% python3 -q
>>> import numpy as np
>>> from numpy import linalg as LA
>>> np.set_printoptions(suppress=True, linewidth=120)
>>> J = np.load("sample8.npy")
>>> J.round(1) + 0
array([[-0.5, -0.1,  0.2,  1.3,  0.6, -0.1, -0.2],
       [-1.7, -0.4, -0.7,  3.6,  1.5, -0.6, -0.1],
       [-0.4, -0.1,  0.2,  1. ,  0.4, -0.1, -0.1],
       [ 0.1,  0. , -0.7, -0.7, -0.4, -0.1,  0.2],
       [-1.4, -0.6, -7. , -0.4, -1.3, -1.4,  2. ],
       [ 1.1,  0.3,  2.3, -1.3, -0.2,  0.7, -0.6],
       [ 1.4,  0.3,  0.2, -3.4, -1.4,  0.5,  0.2],
       [ 0.6,  0.1, -0.3, -1.6, -0.8,  0.2,  0.2],
       [ 2.6,  0.6,  3.3, -4.5, -1.4,  1.3, -0.6]])
>>> rng = np.random.default_rng(6807)
>>> Y = J + rng.integers(-2, 3, (9, 2)) @ rng.integers(-2, 3, (2, 7))
>>> print(Y.round(1) + 0)
[[ 3.5 -0.1 -1.8  0.3  2.6 -4.1  5.8]
 [ 4.3 -2.4 -2.7  3.6  5.5 -4.6  7.9]
 [-0.4  3.9 -1.8 -2.  -1.6 -4.1  1.9]
 [-1.9 -2.   1.3  1.3 -0.4  3.9 -3.8]
 [-4.4  4.4 -8.  -3.4 -5.4 -3.4  0. ]
 [ 3.1  2.3  0.3 -3.3 -0.2 -3.3  3.4]
 [ 1.4  0.3  0.2 -3.4 -1.4  0.5  0.2]
 [ 1.6  1.1 -1.3 -2.6 -0.8 -1.8  2.2]
 [ 8.6 -1.4  1.3 -4.5  2.6 -2.7  7.4]]
>>> np.abs(Y - J).sum(axis=1)
array([19., 26., 17., 16., 20., 16.,  0.,  8., 26.])
>>> u, v = Y[5], Y[2]
>>> round(u @ u, 1)
np.float64(49.0)
>>> round(u @ v, 1)
np.float64(34.6)
>>> p = (u @ v) / (u @ u) * u
>>> round(float(LA.norm(u + v) ** 2 + LA.norm(u - v) ** 2), 1)
189.7
>>> np.round((v - p) @ u, 1)
np.float64(0.0)
>>> p.round(1)
array([ 2.2,  1.6,  0.2, -2.3, -0.1, -2.4,  2.4])
>>> np.round(v - p, 1)
array([-2.5,  2.3, -2. ,  0.3, -1.4, -1.7, -0.6])
>>> U, sv, Vt = LA.svd(J)
>>> sv.round(1) + 0
array([10.1,  7.3,  0. ,  0. ,  0. ,  0. ,  0. ])
>>> np.argmax(sv[:-1] / (sv[1:] + 1e-6)) + 1
np.int64(2)
>>> Y = U[:, :2] @ np.diag(sv[:2]) @ Vt[:2]
>>> round(float(LA.norm(J - Y) / LA.norm(J)), 1)
0.0
>>> Y.round(1) + 0
array([[-0.5, -0.1,  0.2,  1.3,  0.6, -0.1, -0.2],
       [-1.7, -0.3, -0.7,  3.6,  1.5, -0.6, -0.1],
       [-0.4, -0.1,  0.2,  1. ,  0.5, -0.1, -0.1],
       [ 0.1,  0. , -0.7, -0.7, -0.4, -0.1,  0.3],
       [-1.4, -0.6, -7. , -0.4, -1.4, -1.4,  2. ],
       [ 1.1,  0.3,  2.3, -1.3, -0.2,  0.7, -0.6],
       [ 1.4,  0.3,  0.2, -3.4, -1.4,  0.5,  0.2],
       [ 0.6,  0.1, -0.3, -1.6, -0.8,  0.1,  0.2],
       [ 2.6,  0.6,  3.3, -4.5, -1.4,  1.3, -0.6]])
>>> LA.matrix_rank(Y)
np.int64(2)
>>> LA.matrix_rank(J, rtol=0.05)
np.int64(2)
>>> print(np.round(LA.norm(J, axis=1), 1))
[1.5 4.4 1.1 1.1 7.7 3.  4.  1.9 6.5]
>>> print(LA.norm(J, axis=1).argmax())
4
>>> round(float(LA.norm(J, "nuc")), 1)
17.3
>>> round(float(LA.norm(J[3], 1)), 1), round(float(LA.norm(J[3], np.inf)), 1)
(2.3, 0.7)
>>> np.round(LA.norm(J, axis=0), 1)
array([4. , 1. , 8.1, 7.2, 3.1, 2.2, 2.2])
>>> Y = np.array([[2, 0, 2],
...     [1, 1, 3],
...     [1, 1, 3],
...     [0, 0, 0],
...     [2, 1, 1],
...     [1, 1, 0],
...     [3, 1, 3]])
>>> np.round(np.einsum("ij->j", J), 1)
array([ 1.9,  0.3, -2.5, -6. , -3. ,  0.3,  1.1])
>>> np.round(Y.T @ J.T, 1)
array([[ -0.2,  -2.3,  -0.1,  -0.6,  -8.6,   3.4,   1.5,   0.2,   5.9],
       [  0.5,  -0.3,   0.4,  -1. ,  -8.4,   2.6,  -0.3,  -0.6,   3.2],
       [ -0.4,  -5.2,  -0.3,  -1.6, -21. ,   8.2,   3.4,   0.4,  14. ]])
>>> np.round(J @ Y, 1)
array([[ -0.2,   0.5,  -0.4],
       [ -2.3,  -0.3,  -5.2],
       [ -0.1,   0.4,  -0.3],
       [ -0.6,  -1. ,  -1.6],
       [ -8.6,  -8.4, -21. ],
       [  3.4,   2.6,   8.2],
       [  1.5,  -0.3,   3.4],
       [  0.2,  -0.6,   0.4],
       [  5.9,   3.2,  14. ]])
>>> np.round(np.einsum("ik,kj->ji", J, Y), 1)
array([[ -0.2,  -2.3,  -0.1,  -0.6,  -8.6,   3.4,   1.5,   0.2,   5.9],
       [  0.5,  -0.3,   0.4,  -1. ,  -8.4,   2.6,  -0.3,  -0.6,   3.2],
       [ -0.4,  -5.2,  -0.3,  -1.6, -21. ,   8.2,   3.4,   0.4,  14. ]])
>>> np.vstack([J, Y.T]).shape
(12, 7)
>>> K = np.cumsum(np.array([[3, 3, 2, 3, 2, 0],
...     [3, 2, 3, 2, 1, 1],
...     [1, 1, 3, 2, 3, 1],
...     [1, 2, 1, 0, 2, 0],
...     [3, 0, 2, 1, 2, 2],
...     [1, 0, 3, 3, 3, 2],
...     [1, 1, 0, 1, 1, 0],
...     [0, 0, 2, 0, 3, 0],
...     [0, 1, 0, 2, 1, 3],
...     [1, 1, 3, 2, 1, 0],
...     [3, 1, 3, 2, 1, 0],
...     [1, 3, 3, 2, 1, 3],
...     [2, 1, 2, 3, 3, 1],
...     [0, 2, 1, 2, 0, 2],
...     [1, 1, 1, 1, 3, 1],
...     [0, 2, 3, 3, 0, 1],
...     [1, 0, 1, 2, 3, 3],
...     [1, 3, 2, 1, 0, 2],
...     [1, 3, 2, 1, 2, 0],
...     [1, 1, 3, 1, 0, 3],
...     [2, 3, 2, 1, 1, 1],
...     [3, 3, 3, 1, 0, 1],
...     [3, 1, 2, 1, 0, 3],
...     [1, 0, 2, 0, 1, 2],
...     [1, 3, 2, 1, 2, 0]]), axis=0)
>>> K
array([[ 3,  3,  2,  3,  2,  0],
       [ 6,  5,  5,  5,  3,  1],
       [ 7,  6,  8,  7,  6,  2],
       [ 8,  8,  9,  7,  8,  2],
       [11,  8, 11,  8, 10,  4],
       [12,  8, 14, 11, 13,  6],
       [13,  9, 14, 12, 14,  6],
       [13,  9, 16, 12, 17,  6],
       [13, 10, 16, 14, 18,  9],
       [14, 11, 19, 16, 19,  9],
       [17, 12, 22, 18, 20,  9],
       [18, 15, 25, 20, 21, 12],
       [20, 16, 27, 23, 24, 13],
       [20, 18, 28, 25, 24, 15],
       [21, 19, 29, 26, 27, 16],
       [21, 21, 32, 29, 27, 17],
       [22, 21, 33, 31, 30, 20],
       [23, 24, 35, 32, 30, 22],
       [24, 27, 37, 33, 32, 22],
       [25, 28, 40, 34, 32, 25],
       [27, 31, 42, 35, 33, 26],
       [30, 34, 45, 36, 33, 27],
       [33, 35, 47, 37, 33, 30],
       [34, 35, 49, 37, 34, 32],
       [35, 38, 51, 38, 36, 32]])
>>> Xc = K - K.mean(axis=0)
>>> U, sv, Vt = LA.svd(Xc, full_matrices=False)
>>> print(np.round(Xc.mean(axis=0), 1) + 0)
[0. 0. 0. 0. 0. 0.]
>>> np.searchsorted(np.cumsum(sv ** 2) / (sv ** 2).sum(), 0.9) + 1
np.int64(1)
>>> LA.matrix_rank(Xc)
np.int64(6)
>>> np.round(Vt[0] * np.sign(Vt[0, np.abs(Vt[0]).argmax()]), 1)
array([0.3, 0.4, 0.5, 0.4, 0.4, 0.4])
>>> print((np.sign(U[:, 0]) == np.sign(U[0, 0])).astype(int))
[1 1 1 1 1 1 1 1 1 1 1 1 0 0 0 0 0 0 0 0 0 0 0 0 0]
